>>> import numpy as np
>>> import numpy.linalg as la
>>> np.set_printoptions(precision=2, suppress=True, linewidth=160)
>>> arr = np.load("run1.npy")
>>> arr
array([[ 0.,  4., -7., -6.,  7.],
       [ 4.,  0.,  0.,  0.,  0.],
       [-7.,  0.,  0.,  0.,  0.],
       [-6.,  0.,  0.,  0.,  0.],
       [ 7.,  0.,  0.,  0.,  0.]])
>>> ev, V = la.eigh(arr)
>>> x = np.array([3, 5, 1, 1, 4])
>>> np.round(x @ arr @ x / (x @ x), 2), round(ev[0], 2), round(ev[-1], 2)
(np.float64(4.04), np.float64(-12.25), np.float64(12.25))
>>> np.round(V * np.abs(ev) @ V.T, 2) + 0
array([[12.25,  0.  ,  0.  ,  0.  ,  0.  ],
       [ 0.  ,  1.31, -2.29, -1.96,  2.29],
       [ 0.  , -2.29,  4.  ,  3.43, -4.  ],
       [ 0.  , -1.96,  3.43,  2.94, -3.43],
       [ 0.  ,  2.29, -4.  , -3.43,  4.  ]])
>>> la.lstsq(arr[:-1].T, arr[-1])[2]
np.int32(2)
>>> np.allclose(arr[:-1].T @ la.lstsq(arr[:-1].T, arr[-1])[0], arr[-1])
True
>>> np.all(la.eigvalsh(arr) > 0)
np.False_
>>> [round(float(la.det(arr[:i, :i])), 2) + 0 for i in range(1, 6)]
[0.0, -16.0, 0.0, 0.0, 0.0]
>>> E = np.load("out17.npy")
>>> E
array([[-1.84, -1.3 ,  3.3 ],
       [-1.3 ,  2.62,  2.18],
       [ 3.3 ,  2.18,  0.22]])
>>> O, V = la.qr(E[:, :2])[0], la.qr(E[:, 2:])[0]
>>> sv = la.svd(O.T @ V, compute_uv=False)
>>> sv
array([0.65])
>>> (sv > 0.9).sum()
np.int64(0)
>>> np.degrees(np.arccos(sv.clip(0, 1)))
array([49.77])
>>> x = np.array([-6, -6, 0])
>>> y = E @ x
>>> y
array([ 18.84,  -7.92, -32.88])
>>> np.round(la.solve(E, 2 * y), 2) + 0
array([-12., -12.,   0.])
>>> X = np.loadtxt("block10.csv", delimiter=",")
>>> X
array([[-0.99, -0.17,  0.48, -0.64,  0.02],
       [-1.  ,  0.75, -0.42, -0.84,  0.78],
       [-0.91, -0.93,  0.82,  0.42, -0.82],
       [-0.17,  0.47, -0.11,  0.81, -0.05],
       [-1.  , -0.72,  0.54, -0.85, -0.09],
       [-0.54, -0.93,  0.61, -0.47, -0.64],
       [ 0.35, -0.52, -0.22, -0.92,  0.25],
       [ 1.  ,  0.96, -0.97,  0.75,  0.85],
       [ 1.  ,  0.58, -0.6 ,  0.79,  0.11],
       [ 1.  ,  0.44, -0.54,  0.46,  0.16],
       [-1.  , -0.91,  0.57, -0.87, -0.27],
       [-0.86,  0.74, -0.35,  0.03,  0.5 ],
       [ 1.  ,  0.96, -0.81, -0.55,  0.83],
       [-1.  , -0.94,  0.52, -0.97, -0.19]])
>>> idx = X[:, 1] > np.median(X[:, 1])
>>> f = X[idx].mean(axis=0) - X[~idx].mean(axis=0)
>>> (((X - X.mean(axis=0)) @ f > 0) == idx).mean()
np.float64(1.0)
>>> f
array([ 1.01,  1.43, -1.02,  0.82,  0.7 ])
>>> basis = X[[4, 10]].astype(float)
>>> for _ in range(7):
...     idx = la.norm(X[:, None] - basis, axis=-1).argmin(axis=1)
...     basis = np.array([X[idx == j].mean(axis=0) for j in range(2)])
... 
>>> idx
array([1, 0, 1, 0, 1, 1, 0, 0, 0, 0, 1, 0, 0, 1])
>>> np.bincount(idx)
array([8, 6])
>>> np.abs(basis[1] - basis[0]).argmax()
np.int64(1)
>>> basis[1] - basis[0]
array([-1.2 , -1.31,  1.09, -0.63, -0.76])
>>> G = np.cov(X, rowvar=False)
>>> la.eigvalsh(G)[::-1]
array([1.77, 0.46, 0.28, 0.02, 0.01])
>>> np.polyfit(X[:, 1], X[:, 2], 1)
array([-0.71, -0.05])
>>> X.std(axis=0)
array([0.86, 0.75, 0.58, 0.68, 0.49])
>>> round(np.corrcoef(X[:, 1], X[:, 2])[0, 1], 2)
np.float64(-0.91)
>>> np.argwhere(np.triu(np.abs(np.corrcoef(X.T)) > 0.8, 1))
array([[1, 2],
       [1, 4],
       [2, 4]])
>>> P = X @ la.solve(X.T @ X, X.T)
>>> round(float(np.trace(P)), 2)
5.0
>>> np.round(la.eigvalsh(P), 2) + 0
array([0., 0., 0., 0., 0., 0., 0., 0., 0., 1., 1., 1., 1., 1.])
>>> np.allclose(P @ P, P)
True
>>> P @ X[:, 4]
array([ 0.02,  0.78, -0.82, -0.05, -0.09, -0.64,  0.25,  0.85,  0.11,  0.16, -0.27,  0.5 ,  0.83, -0.19])
>>> f = np.array([0, 2, 0, 5, 5, 3])
>>> W0 = f[np.abs(np.subtract.outer(np.arange(6), np.arange(6)))]
>>> W0
array([[0, 2, 0, 5, 5, 3],
       [2, 0, 2, 0, 5, 5],
       [0, 2, 0, 2, 0, 5],
       [5, 0, 2, 0, 2, 0],
       [5, 5, 0, 2, 0, 2],
       [3, 5, 5, 0, 2, 0]])
>>> # symmetric, so the eigenvalues are real
>>> X.shape
(14, 5)
>>> X.sum(axis=1)
array([-1.3 , -0.73, -1.42,  0.95, -2.12, -1.97, -1.06,  2.59,  1.88,  1.52, -2.48,  0.06,  1.43, -2.58])
>>> round(la.norm(X), 2)
np.float64(5.87)
>>> X[14]
Traceback (most recent call last):
  File "<python-input-54>", line 1, in <module>
    X[14]
    ~^^^^
IndexError: index 14 is out of bounds for axis 0 with size 14
>>> la.matrix_rank(X)
np.int64(5)
>>> X.sum(axis=0)
array([-3.12, -0.22, -0.48, -2.85,  1.44])
>>> np.zeros(14, 5)
Traceback (most recent call last):
  File "<python-input-57>", line 1, in <module>
    np.zeros(14, 5)
    ~~~~~~~~^^^^^^^
TypeError: Cannot interpret '5' as a data type
>>> m1 = np.load("sample1.npy")
>>> m1
array([[-3, -2, -1,  0,  1,  2,  3],
       [ 4,  5,  6,  7,  8,  9, 10],
       [11, 12, 13, 14, 15, 16, 17],
       [18, 19, 20, 21, 22, 23, 24],
       [25, 26, 27, 28, 29, 30, 31],
       [32, 33, 34, 35, 36, 37, 38],
       [39, 40, 41, 42, 43, 44, 45]])
>>> # rows and columns are dependent
>>> x = np.array([0, 2, 4, 1, 1, 5, 4])
>>> la.norm(m1 @ x) <= la.norm(m1, 2) * la.norm(x) + 1e-9
np.True_
>>> m1 * x
array([[  0,  -4,  -4,   0,   1,  10,  12],
       [  0,  10,  24,   7,   8,  45,  40],
       [  0,  24,  52,  14,  15,  80,  68],
       [  0,  38,  80,  21,  22, 115,  96],
       [  0,  52, 108,  28,  29, 150, 124],
       [  0,  66, 136,  35,  36, 185, 152],
       [  0,  80, 164,  42,  43, 220, 180]])
>>> np.sign((m1 @ x).round(6))
array([1, 1, 1, 1, 1, 1, 1])
>>> np.einsum("ij,j->i", m1, x)
array([ 15, 134, 253, 372, 491, 610, 729])
>>> (m1 * x).sum(axis=1)
array([ 15, 134, 253, 372, 491, 610, 729])
>>> m1 @ np.eye(7)[3]
array([ 0.,  7., 14., 21., 28., 35., 42.])
>>> (m1 @ x).argmax()
np.int64(6)
>>> rk = la.matrix_rank(m1)
>>> rk
np.int64(2)
>>> null = la.svd(m1)[2][rk:].T
>>> np.round(null @ null.T, 2) + 0
array([[ 0.54, -0.36, -0.25, -0.14, -0.04,  0.07,  0.18],
       [-0.36,  0.71, -0.21, -0.14, -0.07,  0.  ,  0.07],
       [-0.25, -0.21,  0.82, -0.14, -0.11, -0.07, -0.04],
       [-0.14, -0.14, -0.14,  0.86, -0.14, -0.14, -0.14],
       [-0.04, -0.07, -0.11, -0.14,  0.82, -0.21, -0.25],
       [ 0.07,  0.  , -0.07, -0.14, -0.21,  0.71, -0.36],
       [ 0.18,  0.07, -0.04, -0.14, -0.25, -0.36,  0.54]])
>>> [int(la.matrix_rank(m1[:, :j + 1])) for j in range(7)]
[1, 2, 2, 2, 2, 2, 2]
>>> null.shape
(7, 5)
>>> np.argsort(-la.norm(m1, axis=0).round(6), kind="stable")[:3]
array([6, 5, 4])
>>> [round(float(x), 2) for x in la.svd(m1, compute_uv=False)[:3]]
[177.06, 7.75, 0.0]
>>> np.trace(m1)
np.int64(147)
>>> np.round(np.sort(np.abs(la.eigvals(m1))), 2) + 0
array([  0.  ,   0.  ,   0.  ,   0.  ,   0.  ,   8.81, 155.81])
>>> round(float(la.det(m1)), 2)
-0.0
>>> (m1 - m1.T) / 2
array([[  0.,  -3.,  -6.,  -9., -12., -15., -18.],
       [  3.,   0.,  -3.,  -6.,  -9., -12., -15.],
       [  6.,   3.,   0.,  -3.,  -6.,  -9., -12.],
       [  9.,   6.,   3.,   0.,  -3.,  -6.,  -9.],
       [ 12.,   9.,   6.,   3.,   0.,  -3.,  -6.],
       [ 15.,  12.,   9.,   6.,   3.,   0.,  -3.],
       [ 18.,  15.,  12.,   9.,   6.,   3.,   0.]])
>>> np.allclose(m1 @ m1.T, m1.T @ m1)
False
>>> U, sv, vt = la.svd(m1)
>>> np.argmax(sv[:-1] / (sv[1:] + 1e-6)) + 1
np.int64(2)
>>> sv.round(2) + 0
array([177.06,   7.75,   0.  ,   0.  ,   0.  ,   0.  ,   0.  ])
>>> A2 = U[:, :2] @ np.diag(sv[:2]) @ vt[:2]
>>> round(la.norm(m1 - A2) / la.norm(m1), 2)
np.float64(0.0)
>>> la.matrix_rank(A2)
np.int64(2)
>>> round(float(np.abs(m1 - A2).max()), 2)
0.0
>>> A2.round(2) + 0
array([[-3., -2., -1.,  0.,  1.,  2.,  3.],
       [ 4.,  5.,  6.,  7.,  8.,  9., 10.],
       [11., 12., 13., 14., 15., 16., 17.],
       [18., 19., 20., 21., 22., 23., 24.],
       [25., 26., 27., 28., 29., 30., 31.],
       [32., 33., 34., 35., 36., 37., 38.],
       [39., 40., 41., 42., 43., 44., 45.]])
>>> la.matrix_rank(m1, rtol=0.05)
np.int64(1)
>>> rng = np.random.default_rng(35733)
>>> K = np.eye(3, dtype=int)[rng.permutation(3)] * np.array([4, 4, 0])
>>> K
array([[0, 0, 0],
       [4, 0, 0],
       [0, 4, 0]])
>>> x = np.array([4, 2, 2])
>>> h1 = np.maximum(K @ x, 0)
>>> np.flatnonzero(h1 > 1e-9)
array([1, 2])
>>> np.tanh(K @ x)
array([0., 1., 1.])
>>> np.maximum(K @ (3 * x), 0)
array([ 0, 48, 24])
>>> rk = la.matrix_rank(K)
>>> rk
np.int64(2)
>>> null = la.svd(K)[2][rk:].T
>>> [int(la.matrix_rank(np.delete(K, i, axis=0))) for i in range(3)]
[2, 1, 1]
>>> [int(la.matrix_rank(K[:, :j + 1])) for j in range(3)]
[1, 2, 2]
>>> null[:, 0] / null[np.abs(null[:, 0]).round(6).argmax(), 0]
array([0., 0., 1.])
>>> K @ null
array([[0.],
       [0.],
       [0.]])
>>> [int(la.matrix_rank(K[:i])) for i in range(1, len(K) + 1)]
[0, 1, 2]
>>> J = np.load("arr.npy")
>>> J
array([[ 0.5,  0.2, -0.9,  1. ,  1.5],
       [ 1.5, -2.2,  0.3,  0.4, -1.5],
       [ 0.1, -0.8, -0.8, -1. , -1. ],
       [ 1.4,  0.1,  0. , -0.1, -1.8],
       [ 0.3,  0. ,  0. , -0.2, -0.9],
       [-1.3,  0.5,  1.3, -1.5, -2.3],
       [ 0.8, -0.7,  0. ,  0. , -2. ],
       [-0.9, -0.4, -0.5,  0.6, -2.7],
       [ 0.4,  0.9, -0.4, -1.4,  0.4],
       [-0.1,  1.4, -1.2, -0.8,  1.3],
       [-1.3, -1.4,  1.9,  1.7, -0.4],
       [-0.2,  0.1,  0.4, -0.4, -0.1],
       [ 9.5, -1.5,  0. ,  7.5,  1. ],
       [ 0.8, -0.7,  0.2,  0. , -1.6],
       [-1.2, -0.9,  1. , -0.4, -0.2],
       [-1.9, -0.1, -0.5, -0.5, -0.9],
       [-1.7,  0. ,  1.4, -1.5, -2. ],
       [-2.2, -0.1,  0.6,  0.2, -1.2],
       [ 0.1, -1.8, -1. , -2.1,  0.3],
       [ 0.6,  0.3,  0.1,  0.7, -0.7],
       [ 1.3,  0.2, -1.4, -0.7,  0.3],
       [-0.1, -0.8, -1.2,  1. , -1. ],
       [ 0.6, -0.8,  1.2,  0.3,  0.8],
       [ 1.6,  0.6,  0.7, -1.6,  0.3],
       [ 0.5,  0.6, -1.3,  0.1, -0.5],
       [ 0.5,  0. ,  0.8,  0.2,  0.4],
       [ 0.3, -0.3, -0.6,  0.2, -0.3],
       [-0.8, -1.2, -1. ,  1.2,  0.4]])
>>> # row 12 is much longer than the rest
>>> A2 = np.c_[J[:, :2] @ np.array([[2, 5], [1, 1]]), np.array([0, 5, 5, 2, 0, 2, 0, 0, 0, 5, 2, 3, 3, 3, 2, 1, 5, 3, 5, 3, 3, 4, 4, 0, 4, 5, 5, 5])]
>>> A2
array([[  1.2,   2.7,   0. ],
       [  0.8,   5.3,   5. ],
       [ -0.6,  -0.3,   5. ],
       [  2.9,   7.1,   2. ],
       [  0.6,   1.5,   0. ],
       [ -2.1,  -6. ,   2. ],
       [  0.9,   3.3,   0. ],
       [ -2.2,  -4.9,   0. ],
       [  1.7,   2.9,   0. ],
       [  1.2,   0.9,   5. ],
       [ -4. ,  -7.9,   2. ],
       [ -0.3,  -0.9,   3. ],
       [ 17.5,  46. ,   3. ],
       [  0.9,   3.3,   3. ],
       [ -3.3,  -6.9,   2. ],
       [ -3.9,  -9.6,   1. ],
       [ -3.4,  -8.5,   5. ],
       [ -4.5, -11.1,   3. ],
       [ -1.6,  -1.3,   5. ],
       [  1.5,   3.3,   3. ],
       [  2.8,   6.7,   3. ],
       [ -1. ,  -1.3,   4. ],
       [  0.4,   2.2,   4. ],
       [  3.8,   8.6,   0. ],
       [  1.6,   3.1,   4. ],
       [  1. ,   2.5,   5. ],
       [  0.3,   1.2,   5. ],
       [ -2.8,  -5.2,   5. ]])
>>> la.matrix_rank(np.c_[J, A2])
np.int64(6)
>>> la.norm(la.qr(J)[0].T @ A2, axis=0) ** 2 / ((A2 ** 2).sum(axis=0) + 1e-12)
array([1.  , 1.  , 0.29])
>>> G = np.cov(J, rowvar=False)
>>> np.round(np.corrcoef(J[:, 2], J[:, 0])[0, 1], 2)
np.float64(-0.14)
>>> np.argwhere(np.triu(np.abs(np.corrcoef(J.T)) > 0.8, 1))
array([], shape=(0, 2), dtype=int64)
>>> np.polyfit(J[:, 2], J[:, 0], 1)
array([-0.31,  0.32])
>>> cen = J - J.mean(axis=0)
>>> V = la.svd(cen)[2][:1]
>>> A2 = cen - cen @ V.T @ V
>>> round(la.norm(A2) / la.norm(cen), 2)
np.float64(0.59)
>>> x = np.array([2, 5, 0, 2, 3])
>>> h1 = np.maximum(J @ x, 0)
>>> np.tanh(J @ x)
array([ 1.  , -1.  , -1.  , -0.98, -0.99, -1.  , -1.  , -1.  ,  1.  ,  1.  , -1.  , -0.76,  1.  , -1.  , -1.  , -1.  , -1.  , -1.  , -1.  ,  0.96,  1.  ,
       -1.  ,  0.2 ,  1.  ,  0.99,  0.99, -0.89, -1.  ])
>>> J * (h1 > 1e-9)[:, None]
array([[ 0.5,  0.2, -0.9,  1. ,  1.5],
       [ 0. , -0. ,  0. ,  0. , -0. ],
       [ 0. , -0. , -0. , -0. , -0. ],
       [ 0. ,  0. ,  0. , -0. , -0. ],
       [ 0. ,  0. ,  0. , -0. , -0. ],
       [-0. ,  0. ,  0. , -0. , -0. ],
       [ 0. , -0. ,  0. ,  0. , -0. ],
       [-0. , -0. , -0. ,  0. , -0. ],
       [ 0.4,  0.9, -0.4, -1.4,  0.4],
       [-0.1,  1.4, -1.2, -0.8,  1.3],
       [-0. , -0. ,  0. ,  0. , -0. ],
       [-0. ,  0. ,  0. , -0. , -0. ],
       [ 9.5, -1.5,  0. ,  7.5,  1. ],
       [ 0. , -0. ,  0. ,  0. , -0. ],
       [-0. , -0. ,  0. , -0. , -0. ],
       [-0. , -0. , -0. , -0. , -0. ],
       [-0. ,  0. ,  0. , -0. , -0. ],
       [-0. , -0. ,  0. ,  0. , -0. ],
       [ 0. , -0. , -0. , -0. ,  0. ],
       [ 0.6,  0.3,  0.1,  0.7, -0.7],
       [ 1.3,  0.2, -1.4, -0.7,  0.3],
       [-0. , -0. , -0. ,  0. , -0. ],
       [ 0.6, -0.8,  1.2,  0.3,  0.8],
       [ 1.6,  0.6,  0.7, -1.6,  0.3],
       [ 0.5,  0.6, -1.3,  0.1, -0.5],
       [ 0.5,  0. ,  0.8,  0.2,  0.4],
       [ 0. , -0. , -0. ,  0. , -0. ],
       [-0. , -0. , -0. ,  0. ,  0. ]])
